% python3 -q
>>> import numpy as np
>>> np.set_printoptions(precision=2, suppress=True, linewidth=140, floatmode="fixed")
>>> feats = np.load("sample7.npy")
>>> feats
array([[ 3, 15,  3,  3, -2,  2,  0,  1],
       [ 0,  5, -2,  1, -3,  3, -1,  1],
       [ 3,  5,  1,  1,  2,  2,  0, -2],
       [ 2, 15,  1,  3,  2,  2, -1, -2]])
>>> # column 1 is much longer than the rest
>>> feats.reshape(-1, 2)
array([[ 3, 15],
       [ 3,  3],
       [-2,  2],
       [ 0,  1],
       [ 0,  5],
       [-2,  1],
       [-3,  3],
       [-1,  1],
       [ 3,  5],
       [ 1,  1],
       [ 2,  2],
       [ 0, -2],
       [ 2, 15],
       [ 1,  3],
       [ 2,  2],
       [-1, -2]])
>>> blk = feats.reshape(4, 2, -1)
>>> blk[:, 0]
array([[ 3, 15,  3,  3],
       [ 0,  5, -2,  1],
       [ 3,  5,  1,  1],
       [ 2, 15,  1,  3]])
>>> blk.sum(axis=1)
array([[ 1, 17,  3,  4],
       [-3,  8, -3,  2],
       [ 5,  7,  1, -1],
       [ 4, 17,  0,  1]])
>>> blk.transpose(1, 0, 2)
array([[[ 3, 15,  3,  3],
        [ 0,  5, -2,  1],
        [ 3,  5,  1,  1],
        [ 2, 15,  1,  3]],

       [[-2,  2,  0,  1],
        [-3,  3, -1,  1],
        [ 2,  2,  0, -2],
        [ 2,  2, -1, -2]]])
>>> np.einsum("ihd,jhd->hij", blk, blk).shape
(2, 4, 4)
>>> Y = feats / np.sqrt((feats ** 2).mean(axis=1, keepdims=True))
>>> np.linalg.norm(Y, axis=1)
array([2.83, 2.83, 2.83, 2.83])
>>> np.linalg.matrix_rank(Y) == np.linalg.matrix_rank(feats)
np.True_
>>> np.linalg.matrix_rank(feats - feats.mean(axis=1, keepdims=True))
np.int64(4)
>>> round(np.linalg.norm(feats, 1), 2), round(np.linalg.norm(feats, np.inf), 2)
(np.float64(40.0), np.float64(29.0))
>>> feats[0] @ feats[1]
np.int64(85)
>>> round(np.linalg.norm(feats, "nuc"), 2)
np.float64(35.48)
>>> round(float(np.linalg.norm(feats[0] - feats[1])), 2)
11.87
>>> np.linalg.norm(feats, axis=0)
array([ 4.69, 22.36,  3.87,  4.47,  4.58,  4.58,  1.41,  3.16])
>>> x0 = np.array([2, -2, 2, -1, 2, -2, 2, -1])
>>> feats @ x0
array([-30, -30,  -1, -27])
>>> (feats * x0).sum(axis=1)
array([-30, -30,  -1, -27])
>>> X = np.array([[10, 7, -3, -5, 2, 1, 1],
...     [2, 11, -7, -4, 2, 1, 2],
...     [-9, -8, 6, -1, -3, -1, -3],
...     [-6, -1, 3, 6, -4, -2, 0],
...     [-2, 5, -6, 9, 13, 5, 7],
...     [0, -5, 5, -8, -2, 15, -6],
...     [-8, 0, 7, 1, -3, -8, -11]])
>>> gram = feats.T @ feats
>>> gram
array([[ 22,  90,  14,  18,   4,  16,  -2,  -7],
       [ 90, 500,  55, 100,  -5,  85, -20, -20],
       [ 14,  55,  15,  11,   4,   4,   1,  -3],
       [ 18, 100,  11,  20,  -1,  17,  -4,  -4],
       [  4,  -5,   4,  -1,  21,  -5,   1, -13],
       [ 16,  85,   4,  17,  -5,  21,  -5,  -3],
       [ -2, -20,   1,  -4,   1,  -5,   2,   1],
       [ -7, -20,  -3,  -4, -13,  -3,   1,  10]])
>>> np.allclose(gram, gram.T)
True
>>> mat = np.loadtxt("mat.csv", delimiter=",")
>>> mat
array([[ 7.00,  8.00, 11.00,  6.00, 11.00, 10.00],
       [-8.00, -7.00, -4.00, -9.00, -4.00, -5.00],
       [ 8.00,  9.00, 12.00,  7.00, 12.00, 11.00],
       [ 8.00,  9.00, 12.00,  7.00, 12.00, 11.00],
       [-3.00, -2.00,  1.00, -4.00,  1.00,  0.00],
       [ 3.00,  4.00,  7.00,  2.00,  7.00,  6.00],
       [ 8.00,  9.00, 12.00,  7.00, 12.00, 11.00]])
>>> mat.sum(axis=1)
array([ 53.00, -37.00,  59.00,  59.00,  -7.00,  29.00,  59.00])
>>> np.diff(mat, axis=0)
array([[-15.00, -15.00, -15.00, -15.00, -15.00, -15.00],
       [ 16.00,  16.00,  16.00,  16.00,  16.00,  16.00],
       [  0.00,   0.00,   0.00,   0.00,   0.00,   0.00],
       [-11.00, -11.00, -11.00, -11.00, -11.00, -11.00],
       [  6.00,   6.00,   6.00,   6.00,   6.00,   6.00],
       [  5.00,   5.00,   5.00,   5.00,   5.00,   5.00]])
>>> np.linalg.matrix_rank(mat)
np.int64(2)
>>> mat.mean(axis=0)
array([3.29, 4.29, 7.29, 2.29, 7.29, 6.29])
>>> np.abs(mat).max()
np.float64(12.0)
>>> round(np.trace(np.linalg.pinv(mat) @ mat), 2)
np.float64(2.0)
>>> rng = np.random.default_rng(20254)
>>> J = np.triu(rng.random((3, 3)) < 0.8, 1).astype(int)
>>> J = J + J.T
>>> J
array([[0, 1, 1],
       [1, 0, 1],
       [1, 1, 0]])
>>> # equal to its transpose
>>> np.round(np.linalg.norm(J) ** 2 / np.linalg.norm(J, 2) ** 2, 2)
np.float64(1.5)
>>> np.round(np.linalg.norm(J, 2), 2)
np.float64(2.0)
>>> np.linalg.norm(J, axis=1).argmax()
np.int64(0)
>>> round(float(np.linalg.norm(J, "nuc")), 2)
4.0
>>> np.linalg.norm(J, axis=0)
array([1.41, 1.41, 1.41])
>>> w, vecs = np.linalg.eigh(J)
>>> x0 = np.array([3, 3, 1])
>>> x0 @ J @ x0
np.int64(30)
>>> np.abs(J).sum(axis=1).max(), np.round(np.abs(w).max(), 2)
(np.int64(2), np.float64(2.0))
>>> vecs * np.abs(w) @ vecs.T
array([[1.33, 0.33, 0.33],
       [0.33, 1.33, 0.33],
       [0.33, 0.33, 1.33]])
>>> vecs * np.maximum(w, 0) @ vecs.T
array([[0.67, 0.67, 0.67],
       [0.67, 0.67, 0.67],
       [0.67, 0.67, 0.67]])
>>> np.linalg.eigvalsh(J[1:, 1:])
array([-1.00,  1.00])
>>> np.round(x0 @ J @ x0 / (x0 @ x0), 2), np.round(w[0], 2), round(w[-1], 2)
(np.float64(1.58), np.float64(-1.0), np.float64(2.0))
>>> proj = np.triu(np.array([[-1, -1, 1], [1, 2, 1], [2, 2, -1]]), 1) + np.eye(3)
>>> Y = proj @ J @ np.linalg.inv(proj)
>>> proj @ J - J @ proj
array([[ 0.00,  1.00, -2.00],
       [ 1.00,  2.00, -1.00],
       [ 0.00,  1.00, -2.00]])
>>> Y = np.array([[8, -8], [6, -3], [6, -1]])
>>> np.linalg.matrix_rank(np.vstack([J, Y.T]))
np.int64(3)
>>> np.einsum("ij->j", J)
array([2, 2, 2])
>>> np.linalg.matrix_rank(J @ Y)
np.int64(2)
>>> J @ Y
array([[ 12,  -4],
       [ 14,  -9],
       [ 14, -11]])
>>> np.einsum("ij,ij->i", J, J)
array([2, 2, 2])
>>> x0 = np.array([-1, -1, 0])
>>> y = J @ x0
>>> y
array([-1, -1, -2])
>>> np.linalg.solve(J, 5 * y)
array([-5.00, -5.00, -0.00])
>>> np.linalg.solve(J, J[:, 1])
array([ 0.00,  1.00, -0.00])
>>> np.linalg.solve(J.T, J[1])
array([ 0.00,  1.00, -0.00])
>>> np.linalg.solve(J, y)
array([-1.00, -1.00, -0.00])
>>> F = np.loadtxt("block13.csv", delimiter=",")
>>> F
array([[  2.97,   8.92,  -5.71],
       [  2.59,  -7.14,  -6.41],
       [  5.20,  -6.61,  -5.57],
       [  2.61,  -7.55,  -6.75],
       [  2.36,   6.81,  -4.51],
       [  1.82,  -7.06,  -4.94],
       [  2.68,  -6.73,  -5.91],
       [  2.71, -10.04,  -4.18],
       [ -0.18,   8.77,  -5.58],
       [  0.06,   9.17,  -4.40],
       [  1.73,   8.24,  -2.30],
       [  1.40,  10.10,  -3.43],
       [  5.07, -10.18,  -4.88],
       [  2.95,  -6.32,  -7.06],
       [  1.89,  -6.06,  -4.42],
       [  1.33,   8.13,  -3.00],
       [  1.46,   9.92,  -3.91],
       [  1.66,   9.47,  -4.18],
       [  4.27,  -8.79,  -6.25],
       [  2.26,  -7.21,  -7.11],
       [  2.81,   8.19,  -4.13],
       [  0.82,   7.65,  -4.25],
       [  1.16,   8.93,  -4.77],
       [  2.17,  -6.90,  -7.36]])
>>> def softmax(z):
...     e = np.exp(z - z.max(axis=-1, keepdims=True))
...     return e / e.sum(axis=-1, keepdims=True)
... 
>>> np.round(softmax(F[8]), 2) + 0
array([0.00, 1.00, 0.00])
>>> np.round(softmax(10 * F[8]), 2) + 0
array([0.00, 1.00, 0.00])
>>> softmax(F).sum(axis=1)
array([1.00, 1.00, 1.00, 1.00, 1.00, 1.00, 1.00, 1.00, 1.00, 1.00, 1.00, 1.00, 1.00, 1.00, 1.00, 1.00, 1.00, 1.00, 1.00, 1.00, 1.00, 1.00,
       1.00, 1.00])
>>> scores = F @ F.T / np.sqrt(3)
>>> softmax(scores).round(6).argmax(axis=1)
array([ 0, 12, 12, 12,  0, 12, 12, 12,  0, 16, 11, 11, 12, 12, 12, 16, 16,  0, 12, 12,  0,  0,  0, 12])
>>> gram = np.cov(F, rowvar=False)
>>> np.corrcoef(F.T)
array([[ 1.00, -0.64, -0.34],
       [-0.64,  1.00,  0.62],
       [-0.34,  0.62,  1.00]])
>>> np.linalg.eigvalsh(gram)[::-1]
array([71.56,  1.18,  0.93])
>>> np.polyfit(F[:, 0], F[:, 1], 1)
array([-4.06,  9.66])
>>> np.argsort(-F.std(axis=0).round(6), kind="stable")
array([1, 2, 0])
>>> np.median(F, axis=0)
array([ 2.21,  0.38, -4.82])
>>> np.argwhere(np.triu(np.abs(np.corrcoef(F.T)) > 0.8, 1))
array([], shape=(0, 2), dtype=int64)
>>> labels = F[:, 2] > np.median(F[:, 2])
>>> u = F[labels].mean(axis=0) - F[~labels].mean(axis=0)
>>> ((F - F.mean(axis=0)) @ u > 0).astype(int)
array([1, 0, 0, 0, 1, 0, 0, 0, 1, 1, 1, 1, 0, 0, 0, 1, 1, 1, 0, 0, 1, 1, 1, 0])
>>> labels.astype(int)
array([0, 0, 0, 0, 1, 0, 0, 1, 0, 1, 1, 1, 0, 0, 1, 1, 1, 1, 0, 0, 1, 1, 1, 0])
>>> Y = np.array([[-1, 1, 0, 2, -1, -2],
...     [-2, -2, 2, 2, -2, 0],
...     [-1, 0, -2, -1, -1, 2],
...     [0, 0, -2, 0, -1, 2],
...     [-1, 0, 1, 2, -1, 2],
...     [-1, 0, -2, 2, -2, -1]])
>>> M = np.triu(Y, 1)
>>> M
array([[ 0,  1,  0,  2, -1, -2],
       [ 0,  0,  2,  2, -2,  0],
       [ 0,  0,  0, -1, -1,  2],
       [ 0,  0,  0,  0, -1,  2],
       [ 0,  0,  0,  0,  0,  2],
       [ 0,  0,  0,  0,  0,  0]])
>>> rank = np.linalg.matrix_rank(M)
>>> rank
np.int64(5)
>>> null = np.linalg.svd(M)[2][rank:].T
>>> M @ null
array([[0.00],
       [0.00],
       [0.00],
       [0.00],
       [0.00],
       [0.00]])
>>> [int(np.linalg.matrix_rank(M[:i])) for i in range(1, len(M) + 1)]
[1, 2, 3, 4, 5, 5]
>>> null @ null.T
array([[1.00, 0.00, 0.00, 0.00, 0.00, 0.00],
       [0.00, 0.00, 0.00, 0.00, 0.00, 0.00],
       [0.00, 0.00, 0.00, 0.00, 0.00, 0.00],
       [0.00, 0.00, 0.00, 0.00, 0.00, 0.00],
       [0.00, 0.00, 0.00, 0.00, 0.00, 0.00],
       [0.00, 0.00, 0.00, 0.00, 0.00, 0.00]])
>>> null[:, 0] / null[np.abs(null[:, 0]).round(6).argmax(), 0]
array([1.00, 0.00, 0.00, 0.00, 0.00, 0.00])
>>> np.linalg.matrix_rank(M.T @ M), np.linalg.matrix_rank(M @ M.T)
(np.int64(5), np.int64(5))
